% ipython --no-banner

In [1]: import numpy as np

In [2]: from numpy import linalg as LA

In [3]: np.set_printoptions(suppress=True, linewidth=160)

In [4]: A = np.loadtxt("sample14.csv", delimiter=",")

In [5]: A
Out[5]: 
array([[-2.,  0.,  0.,  0.,  0.,  0.,  0.,  0.,  0.,  0.,  0.,  0.,  0.],
       [ 3.,  2.,  0.,  0.,  0.,  0.,  0.,  0.,  0.,  0.,  0.,  0.,  0.],
       [ 1., -1.,  3.,  0.,  0.,  0.,  0.,  0.,  0.,  0.,  0.,  0.,  0.],
       [ 3., -1., -2., -3.,  0.,  0.,  0.,  0.,  0.,  0.,  0.,  0.,  0.],
       [ 2., -1., -2.,  3.,  0.,  0.,  0.,  0.,  0.,  0.,  0.,  0.,  0.],
       [ 0.,  0.,  3., -2., -2.,  0.,  0.,  0.,  0.,  0.,  0.,  0.,  0.],
       [-2.,  0.,  2.,  1.,  3.,  3., -1.,  0.,  0.,  0.,  0.,  0.,  0.],
       [ 2., -1., -1., -3., -2.,  3., -3., -3.,  0.,  0.,  0.,  0.,  0.],
       [-3.,  3., -1., -1.,  3., -3.,  3.,  0., -1.,  0.,  0.,  0.,  0.],
       [ 2.,  2.,  0.,  0., -3.,  1.,  3.,  2., -2.,  1.,  0.,  0.,  0.],
       [ 1.,  0.,  2., -1.,  0.,  0.,  2., -3., -2.,  3.,  1.,  0.,  0.],
       [-2.,  2.,  0., -2.,  3., -3.,  3.,  3., -3.,  2.,  2.,  2.,  0.],
       [-2., -3., -1.,  0., -1., -3.,  3., -2.,  1., -1., -2.,  3.,  0.]])

In [6]: [round(float(x), 2) for x in LA.svd(A, compute_uv=False)[:3]]
Out[6]: [11.66, 8.24, 7.62]

In [7]: M = np.loadtxt("layer15.csv", delimiter=",")

In [8]: M.round(2)
Out[8]: 
array([[ 0.6 ,  1.09, -0.93,  0.36, -2.32,  1.52,  0.86],
       [-0.47, -0.08, -0.93,  0.89,  0.08,  0.38,  0.87],
       [-0.97, -0.59,  0.12,  2.07,  0.56, -0.3 ,  0.27],
       [-0.28, -0.95,  1.71, -0.58,  1.91, -1.67, -1.48],
       [-1.46, -0.08, -2.22,  3.82, -0.64,  1.32,  2.42],
       [ 0.36, -0.2 ,  0.96, -1.32,  0.68, -0.76, -1.  ],
       [-0.63, -0.79,  0.54,  0.41,  1.48, -0.94, -0.39]])

In [9]: U, s, Vt = LA.svd(M)

In [10]: s.round(2) + 0
Out[10]: array([7.11, 4.5 , 1.04, 0.  , 0.  , 0.  , 0.  ])

In [11]: out = U[:, :3] @ np.diag(s[:3]) @ Vt[:3]

In [12]: out.round(2)
Out[12]: 
array([[ 0.6 ,  1.09, -0.93,  0.36, -2.32,  1.52,  0.86],
       [-0.47, -0.08, -0.93,  0.89,  0.08,  0.38,  0.87],
       [-0.97, -0.59,  0.12,  2.07,  0.56, -0.3 ,  0.27],
       [-0.28, -0.95,  1.71, -0.58,  1.91, -1.67, -1.48],
       [-1.46, -0.08, -2.22,  3.82, -0.64,  1.32,  2.42],
       [ 0.36, -0.2 ,  0.96, -1.32,  0.68, -0.76, -1.  ],
       [-0.63, -0.79,  0.54,  0.41,  1.48, -0.94, -0.39]])

In [13]: round(np.abs(M - out).max(), 2)
Out[13]: np.float64(0.0)

In [14]: U, s, Vt = LA.svd(A)

In [15]: np.argmax(s[:-1] / (s[1:] + 1e-6)) + 1
Out[15]: np.int64(12)

In [16]: out = U[:, :12] @ np.diag(s[:12]) @ Vt[:12]

In [17]: print(LA.matrix_rank(out))
12
